$ python3 -q
>>> import numpy as np
>>> from numpy import linalg as LA
>>> np.set_printoptions(precision=2, suppress=True, linewidth=200, sign=" ")
>>> rnd = lambda a: np.round(a, 2) + 0
>>> A = np.load("w.npy")
>>> print(A)
[[  1   1   1   9  -3   7   0   0   7  -6]
 [  2   2   2  18  -6  14   0   0  14 -12]
 [  1 -11   3   7   5   7 -10  -8  12  -9]
 [-12  -1   7   3   7  -4   5   4  11  -4]
 [  6  -8   0   8   0  10 -10  -8   8  -8]
 [ -7   2   4   4   2  -1   5   4   7  -3]
 [ -7 -10   6   2  10  -1  -5  -4  12  -6]
 [  2   2   2  18  -6  14   0   0  14 -12]
 [ -4  -2   4   8   2   4   0   0  11  -7]
 [  1 -11   3   7   5   7 -10  -8  12  -9]
 [  1 -11   3   7   5   7 -10  -8  12  -9]]
>>> Uu, sv, Vh = LA.svd(A)
>>> print(np.argmax(sv[:-1] / (sv[1:] + 1e-6)) + 1)
3
>>> other = Uu[:, :3] @ np.diag(sv[:3]) @ Vh[:3]
>>> print(rnd(np.abs(A - other).max()))
0.0
>>> print(LA.matrix_rank(A, rtol=0.05))
3
>>> print(rnd(other))
[[  1.   1.   1.   9.  -3.   7.   0.   0.   7.  -6.]
 [  2.   2.   2.  18.  -6.  14.   0.   0.  14. -12.]
 [  1. -11.   3.   7.   5.   7. -10.  -8.  12.  -9.]
 [-12.  -1.   7.   3.   7.  -4.   5.   4.  11.  -4.]
 [  6.  -8.   0.   8.   0.  10. -10.  -8.   8.  -8.]
 [ -7.   2.   4.   4.   2.  -1.   5.   4.   7.  -3.]
 [ -7. -10.   6.   2.  10.  -1.  -5.  -4.  12.  -6.]
 [  2.   2.   2.  18.  -6.  14.   0.   0.  14. -12.]
 [ -4.  -2.   4.   8.   2.   4.   0.   0.  11.  -7.]
 [  1. -11.   3.   7.   5.   7. -10.  -8.  12.  -9.]
 [  1. -11.   3.   7.   5.   7. -10.  -8.  12.  -9.]]
